>>> import numpy as np
>>> import numpy.linalg as la
>>> np.set_printoptions(precision=2, suppress=True, linewidth=200, sign=" ")
>>> def tidy(a):
...     return np.round(a, 2) + 0
... 
>>> E = np.load("mat.npy")
>>> tidy(E)
array([[-0.42,  0.11, -0.88,  0.21],
       [-0.63, -0.15,  0.43,  0.63],
       [ 0.56, -0.58, -0.2 ,  0.56],
       [ 0.35,  0.79,  0.05,  0.5 ]])
>>> tidy(la.eigvals(E).sum().real)
np.float64(-0.27)
>>> tidy(np.kron(np.eye(2, dtype=int), E))
array([[-0.42,  0.11, -0.88,  0.21,  0.  ,  0.  ,  0.  ,  0.  ],
       [-0.63, -0.15,  0.43,  0.63,  0.  ,  0.  ,  0.  ,  0.  ],
       [ 0.56, -0.58, -0.2 ,  0.56,  0.  ,  0.  ,  0.  ,  0.  ],
       [ 0.35,  0.79,  0.05,  0.5 ,  0.  ,  0.  ,  0.  ,  0.  ],
       [ 0.  ,  0.  ,  0.  ,  0.  , -0.42,  0.11, -0.88,  0.21],
       [ 0.  ,  0.  ,  0.  ,  0.  , -0.63, -0.15,  0.43,  0.63],
       [ 0.  ,  0.  ,  0.  ,  0.  ,  0.56, -0.58, -0.2 ,  0.56],
       [ 0.  ,  0.  ,  0.  ,  0.  ,  0.35,  0.79,  0.05,  0.5 ]])
>>> tidy(np.einsum("ii->", E))
np.float64(-0.27)
>>> tidy(E @ E.T)
array([[ 1.,  0.,  0.,  0.],
       [ 0.,  1.,  0.,  0.],
       [ 0.,  0.,  1.,  0.],
       [ 0.,  0.,  0.,  1.]])
>>> tidy(E[:, 0] @ E[:, 2])
np.float64(0.0)
>>> vec = np.array([2, 2, 2, -2])
>>> y = E @ vec
>>> tidy(y)
array([-2.8 , -1.95, -1.57,  1.38])
>>> tidy(la.solve(E.T, E[2]))
array([ 0.,  0.,  1.,  0.])
>>> tidy(la.solve(E, y + E[:, 1]))
array([ 2.,  3.,  2., -2.])
>>> tidy(la.solve(E, E[:, 2]))
array([ 0.,  0.,  1.,  0.])
